In [1]: import numpy as np

In [2]: import numpy.linalg as la

In [3]: np.set_printoptions(precision=2, suppress=True, linewidth=200)

In [4]: mat = np.load("layer2.npy")

In [5]: mat
Out[5]: 
array([[0.67, 0.  , 0.33],
       [0.33, 0.33, 0.33],
       [0.  , 0.  , 1.  ]])

In [6]: la.matrix_power(mat, 2)
Out[6]: 
array([[0.44, 0.  , 0.56],
       [0.33, 0.11, 0.56],
       [0.  , 0.  , 1.  ]])

In [7]: np.round(la.matrix_power(mat, 100), 2) + 0
Out[7]: 
array([[0., 0., 1.],
       [0., 0., 1.],
       [0., 0., 1.]])

In [8]: mat @ np.ones(3)
Out[8]: array([1., 1., 1.])

In [9]: mat.sum(axis=1)
Out[9]: array([1., 1., 1.])

In [10]: np.sort(np.abs(la.eigvals(mat)))[::-1]
Out[10]: array([1.  , 0.67, 0.33])

In [11]: p = np.eye(3)[1]

In [12]: for _ in range(6):
    ...:     p = p @ mat
    ...:     print(p.round(2))
    ...: 
[0.33 0.33 0.33]
[0.33 0.11 0.56]
[0.26 0.04 0.7 ]
[0.19 0.01 0.8 ]
[0.13 0.   0.87]
[0.09 0.   0.91]

In [13]: round(float(la.norm(mat, "nuc")), 2)
Out[13]: 2.12

In [14]: la.norm(mat, axis=1).argmax()
Out[14]: np.int64(2)

In [15]: np.round(la.norm(mat, 1), 2), round(la.norm(mat, np.inf), 2)
Out[15]: (np.float64(1.67), np.float64(1.0))

In [16]: B = la.invert(mat)
AttributeError: module 'numpy.linalg' has no attribute 'invert'


In [17]: B = la.inv(mat)

In [18]: np.round(la.det(mat) * la.det(B), 2)
Out[18]: np.float64(1.0)

In [19]: la.det(mat) * B
Out[19]: 
array([[ 0.33,  0.  , -0.11],
       [-0.33,  0.67, -0.11],
       [ 0.  ,  0.  ,  0.22]])

In [20]: (np.abs(B) > 1e-9).astype(int)
Out[20]: 
array([[1, 0, 1],
       [1, 1, 1],
       [0, 0, 1]])

In [21]: round(la.cond(mat), 2)
Out[21]: np.float64(4.05)

In [22]: la.inv(B)
Out[22]: 
array([[0.67, 0.  , 0.33],
       [0.33, 0.33, 0.33],
       [0.  , 0.  , 1.  ]])

In [23]: round(float(la.slogdet(mat)[0]), 2)
Out[23]: 1.0

In [24]: np.round(mat @ B, 2) + 0
Out[24]: 
array([[1., 0., 0.],
       [0., 1., 0.],
       [0., 0., 1.]])

In [25]: np.trace(mat)
Out[25]: np.float64(2.0)

In [26]: la.matrix_power(mat, 3)
Out[26]: 
array([[0.3 , 0.  , 0.7 ],
       [0.26, 0.04, 0.7 ],
       [0.  , 0.  , 1.  ]])

In [27]: np.allclose(mat, mat.T)
Out[27]: False

In [28]: K = np.loadtxt("dump.csv", delimiter=",")

In [29]: K
Out[29]: 
array([[  0.4,  -1.1,   0.8,  -0.4],
       [ -1.1,   0.4,   0. ,  -1.5],
       [ -0.7,   1.2,  -0.2,   0.2],
       [  0.6,  -0.8,   0.4,   2. ],
       [ -0.5,   2.3,   0.3,   1.5],
       [ -0.7,  -0.8,  -1.4,   0.2],
       [ -0.1,  -1.9,  -1.7,  -0.9],
       [  1. ,  -0.1,  -0.4,   0.2],
       [ -1.7,  -0.7,   0.1,  -0.8],
       [ -1.7,   0.2,   0.6,  -0.2],
       [  1.4,  -0.9,  -0.5,  -0.2],
       [ -2.1,  -1.6,  -1. ,  -1. ],
       [  0.2,   2. ,   0.1,  -1.9],
       [ -0.7,  -1. ,  -1.7,   1.9],
       [  0.5,   1.3,  -1.1,  -0.1],
       [  0. ,   0.2,  -0.5,  -0.5],
       [  0.6,   0.9,   1.1,   0.4],
       [ -0.2,  -0.2,   1.1,   1.3],
       [ -0.1,   0. ,  -0.9,   0.9],
       [ -1.4,   1.9,   0.5,   0.3],
       [  0. ,  -0.3,   0.2,   1.2],
       [  2.3,   0.3,   0.1,   1.1],
       [ 32. ,  26. , -18. ,  20. ],
       [  0.1,  -0.6,  -0.6,   1.9],
       [ -0.6,  -0.1,   0.4,   1. ],
       [  0.3,  -0.5,  -0.3,  -1. ],
       [ -0.2,  -2. ,  -0.8,   1.1],
       [  0.7,  -1.4,  -1.8,  -0.7]])

In [30]: Xs = K - K.mean(axis=1)
ValueError: operands could not be broadcast together with shapes (28,4) (28,) 


In [31]: Xs = K - K.mean(axis=0)

In [32]: Uu, s, vt = la.svd(Xs, full_matrices=False)

In [33]: s
Out[33]: array([48.57,  6.27,  5.21,  4.09])

In [34]: (np.sign(Uu[:, 0]) == np.sign(Uu[0, 0])).astype(int)
Out[34]: array([1, 1, 1, 1, 1, 1, 1, 1, 1, 1, 1, 1, 1, 1, 1, 1, 1, 1, 1, 1, 1, 0, 0, 1, 1, 1, 1, 1])

In [35]: s ** 2 / (s ** 2).sum()
Out[35]: array([0.97, 0.02, 0.01, 0.01])

In [36]: np.abs(vt[0]).argmax()
Out[36]: np.int64(0)

In [37]: vt[0] * np.sign(vt[0, np.abs(vt[0]).argmax()])
Out[37]: array([ 0.65,  0.53, -0.36,  0.4 ])
